% python3 -q
>>> import numpy as np
>>> np.set_printoptions(precision=2, suppress=True, linewidth=160)
>>> def rnd(a):
...     return np.round(a, 2) + 0
... 
>>> J = np.load("test18.npy")
>>> J
array([[-60,   0,   2,   0],
       [  0,  50,   2,   1],
       [  0,   2,  61,   0],
       [  2,   2,   1, -10]])
>>> rng = np.random.default_rng(673)
>>> labels = rng.permutation(4)
>>> M2 = J[:, labels] * rng.choice([-1, 1], 4)
>>> M2
array([[  0,   0,   2,  60],
       [  1,  50,   2,   0],
       [  0,   2,  61,   0],
       [-10,   2,   1,  -2]])
>>> U, _, VT = np.linalg.svd(J.T @ M2)
>>> labels
array([3, 1, 2, 0])
>>> rnd(U @ VT)
array([[ 0.,  0.,  0., -1.],
       [ 0.,  1.,  0.,  0.],
       [ 0.,  0.,  1.,  0.],
       [ 1.,  0.,  0.,  0.]])
>>> proj = np.triu(np.array([[0, 2, -2, 0], [-2, -2, 0, 1], [-2, 1, 3, -1], [3, 3, 1, -2]]), 1) + np.eye(4)
>>> M2 = proj @ J @ np.linalg.inv(proj)
>>> np.linalg.matrix_rank(M2)
np.int64(4)
>>> proj @ J - J @ proj
array([[   0.,  216., -238.,    4.],
       [   2.,    2.,    1.,  -58.],
       [  -2.,   -2.,   -1.,   69.],
       [   0.,   -4.,    4.,   -1.]])
>>> np.einsum("ii->", J)
np.int64(41)
>>> rnd(np.linalg.eigvals(J))
array([-60.  , -10.03,  49.68,  61.36])
>>> W0 = np.load("layer4.npy")
>>> rnd(W0)
array([[ 0.43,  0.14, -0.14, -0.43,  0.14],
       [ 0.14,  0.05, -0.05, -0.14,  0.05],
       [-0.14, -0.05,  0.05,  0.14, -0.05],
       [-0.43, -0.14,  0.14,  0.43, -0.14],
       [ 0.14,  0.05, -0.05, -0.14,  0.05]])
>>> # column 4 repeats column 1
>>> t = np.radians(36)
>>> R = np.eye(5)
>>> R[3, 3] = R[4, 4] = np.cos(t)
>>> R[3, 4], R[4, 3] = -np.sin(t), np.sin(t)
>>> rnd(R)
array([[ 1.  ,  0.  ,  0.  ,  0.  ,  0.  ],
       [ 0.  ,  1.  ,  0.  ,  0.  ,  0.  ],
       [ 0.  ,  0.  ,  1.  ,  0.  ,  0.  ],
       [ 0.  ,  0.  ,  0.  ,  0.81, -0.59],
       [ 0.  ,  0.  ,  0.  ,  0.59,  0.81]])
>>> M2 = W0 @ R.T
>>> rnd(np.linalg.svd(W0, compute_uv=False)), rnd(np.linalg.svd(M2, compute_uv=False))
(array([1., 0., 0., 0., 0.]), array([1., 0., 0., 0., 0.]))
>>> rnd(np.abs(M2 - W0).max(axis=0))
array([0.  , 0.  , 0.  , 0.  , 0.28])
>>> np.allclose(W0 @ W0.T, M2 @ M2.T)
True
>>> labels = rng.permutation(5)
>>> M2 = R[:, labels] * rng.choice([-1, 1], 5)
>>> rnd(M2)
array([[ 0.  ,  0.  ,  0.  , -1.  ,  0.  ],
       [ 0.  ,  1.  ,  0.  ,  0.  ,  0.  ],
       [-1.  ,  0.  ,  0.  ,  0.  ,  0.  ],
       [ 0.  ,  0.  ,  0.59,  0.  , -0.81],
       [ 0.  ,  0.  , -0.81,  0.  , -0.59]])
>>> U, _, VT = np.linalg.svd(R.T @ M2)
>>> rnd(np.linalg.lstsq(R, M2)[0])
array([[ 0.,  0.,  0., -1.,  0.],
       [ 0.,  1.,  0.,  0.,  0.],
       [-1.,  0.,  0.,  0.,  0.],
       [ 0.,  0.,  0.,  0., -1.],
       [ 0.,  0., -1.,  0.,  0.]])
>>> labels
array([2, 1, 4, 0, 3])
>>> rnd(U @ VT)
array([[ 0.,  0.,  0., -1.,  0.],
       [ 0.,  1.,  0.,  0.,  0.],
       [-1.,  0.,  0.,  0.,  0.],
       [ 0.,  0.,  0.,  0., -1.],
       [ 0.,  0., -1.,  0.,  0.]])
